>>> import numpy as np
>>> np.set_printoptions(precision=2, suppress=True, linewidth=160)
>>> rnd = lambda a: np.round(a, 2) + 0
>>> arr = np.array([[0.5, -0.7, 0.1, 0.5],
...     [0.6, -0.2, 1.2, -1.4],
...     [-1.0, -0.8, 1.2, 0.5],
...     [2.1, -0.1, 0.3, -1.1]])
>>> rng = np.random.default_rng(642669)
>>> arr[0] = arr[3] + 0.1 * rng.normal(size=4)
>>> print(rnd(arr))
[[ 2.05 -0.21  0.15 -1.07]
 [ 0.6  -0.2   1.2  -1.4 ]
 [-1.   -0.8   1.2   0.5 ]
 [ 2.1  -0.1   0.3  -1.1 ]]
>>> w1 = np.array([[-1, 1, 1, 2, 2, 0],
...     [0, 2, -2, -1, -1, -2],
...     [-2, 2, -1, -1, -2, 2],
...     [1, 2, 0, -2, -1, -2]])
>>> b = np.array([1, 1, 0, 1, 1, 2])
>>> hid = np.maximum(arr @ w1 + b, 0)
>>> print((hid > 0).mean(axis=0))
[0.25 1.   0.5  0.75 0.75 1.  ]
>>> print(rnd(hid))
[[0.   0.79 2.32 7.31 6.09 4.88]
 [0.   0.8  0.   4.   1.4  7.6 ]
 [0.1  1.8  0.   0.   0.   5.  ]
 [0.   1.3  2.   7.2  5.8  5.  ]]
>>> cent = np.array([[-4, -5, -3],
...     [3, 4, 0],
...     [-5, 0, -1],
...     [2, 2, 5],
...     [3, 5, 2],
...     [-2, -3, 5]])
>>> print(rnd(hid @ cent))
[[13.86 33.57 70.79]
 [-0.6  -4.6  60.8 ]
 [-5.   -8.3  24.7 ]
 [15.7  33.6  70.6 ]]
>>> print(rnd(np.linalg.norm(arr, axis=0)))
[3.16 0.86 1.73 2.14]
>>> print(rnd(np.linalg.norm(arr) ** 2 / np.linalg.norm(arr, 2) ** 2))
1.32
>>> print(rnd(np.linalg.norm(arr[1] - arr[3])))
1.78
>>> print(rnd(np.linalg.norm(arr, "nuc")))
6.56
>>> print(rnd(np.linalg.norm(arr[1], 1)), rnd(np.linalg.norm(arr[1], np.inf)))
3.4 1.4
>>> out = arr / np.sqrt((arr ** 2).mean(axis=1, keepdims=True))
>>> print(np.linalg.matrix_rank(arr - arr.mean(axis=1, keepdims=True)))
3
>>> print(rnd(arr - arr.mean(axis=1, keepdims=True)))
[[ 1.82 -0.44 -0.08 -1.3 ]
 [ 0.55 -0.25  1.15 -1.45]
 [-0.98 -0.78  1.23  0.52]
 [ 1.8  -0.4   0.   -1.4 ]]
>>> print(rnd(np.linalg.norm(out, axis=1)))
[2. 2. 2. 2.]
>>> f = np.array([2, -1, -4, 2])
>>> out = arr + np.outer(f, np.eye(4)[2])
>>> print(np.linalg.matrix_rank(out - arr))
1
>>> print(rnd(np.linalg.det(out) / np.linalg.det(arr)), rnd(1 + np.linalg.solve(arr, f)[2]))
-0.42 -0.42
>>> E = np.load("x.npy")
>>> print(E)
[[4 2]
 [2 1]]
>>> rank = np.linalg.matrix_rank(E)
>>> print(rank)
1
>>> N = np.linalg.svd(E)[2][rank:].T
>>> print(E @ N)
[[0.]
 [0.]]
>>> print(np.allclose(E @ N, 0))
True
>>> print(np.linalg.matrix_rank(E.T @ E), np.linalg.matrix_rank(E @ E.T))
1 1
>>> print(N[:, 0] / N[np.abs(N[:, 0]).round(6).argmax(), 0])
[-0.5  1. ]
>>> print([int(np.linalg.matrix_rank(E[:, :j + 1])) for j in range(2)])
[1, 1]
>>> print([int(np.linalg.matrix_rank(np.delete(E, i, axis=0))) for i in range(2)])
[1, 1]
>>> print(rnd(N @ N.T))
[[ 0.2 -0.4]
 [-0.4  0.8]]
>>> J = np.load("data.npy")
>>> print(J)
[[-2 -1  0  1]
 [ 2  3  4  5]
 [ 6  7  8  9]]
>>> Uu, s, VT = np.linalg.svd(J)
>>> print(np.argmax(s[:-1] / (s[1:] + 1e-6)) + 1)
2
>>> out = Uu[:, :2] @ np.diag(s[:2]) @ VT[:2]
>>> print(np.linalg.matrix_rank(J, rtol=0.05))
2
>>> print(np.linalg.matrix_rank(out))
2
>>> Uu, s, VT = np.linalg.svd(J)
>>> V = VT[:(s > 1e-8).sum()]
>>> x0 = J[2] + -1 * J[1] + rng.integers(2) * np.eye(4)[1]
>>> print(x0)
[4. 5. 4. 4.]
>>> print(rnd(V.T @ V))
[[ 0.7  0.4  0.1 -0.2]
 [ 0.4  0.3  0.2  0.1]
 [ 0.1  0.2  0.3  0.4]
 [-0.2  0.1  0.4  0.7]]
>>> print(rnd(np.diag(V.T @ V)))
[0.7 0.3 0.3 0.7]
>>> print(rnd(np.linalg.norm(x0 - V.T @ V @ x0)))
0.84
>>> X = np.load("a.npy")
>>> print(X)
[[-4 -4]
 [-2  2]]
>>> w, V = np.linalg.eig(X)
>>> print(rnd(X @ V[:, 0] - w[0] * V[:, 0]))
[0. 0.]
>>> print(rnd(np.sort(np.linalg.eigvals(np.linalg.inv(X)))))
[-0.2   0.32]
>>> print(rnd(w))
[-5.12  3.12]
>>> K = np.loadtxt("w.csv", delimiter=",")
>>> print(K)
[[0.29 0.14 0.36 0.21]
 [0.26 0.37 0.05 0.32]
 [0.25 0.28 0.28 0.19]
 [0.07 0.13 0.33 0.47]]
>>> Q, V = np.linalg.qr(K[:, :2])[0], np.linalg.qr(K[:, 2:])[0]
>>> s = np.linalg.svd(Q.T @ V, compute_uv=False)
>>> print(rnd(np.linalg.norm(Q @ Q.T - V @ V.T, 2)))
0.59
>>> proj = np.triu(np.array([[3, 0, -1, -3], [1, 3, 0, -2], [0, -2, 0, -1], [3, -2, 1, -3]]), 1) + np.eye(4)
>>> out = proj @ K @ np.linalg.inv(proj)
>>> print(rnd(np.linalg.det(out)))
0.01
>>> print(rnd(np.trace(out)), np.trace(K))
1.41 1.41
>>> print(rnd(proj @ K - K @ proj))
[[-0.46 -0.67 -0.98 -0.09]
 [-0.14 -0.26 -0.4   0.63]
 [-0.07 -0.13 -0.08  1.12]
 [ 0.    0.    0.07  0.8 ]]
>>> print(np.linalg.matrix_rank(out))
4
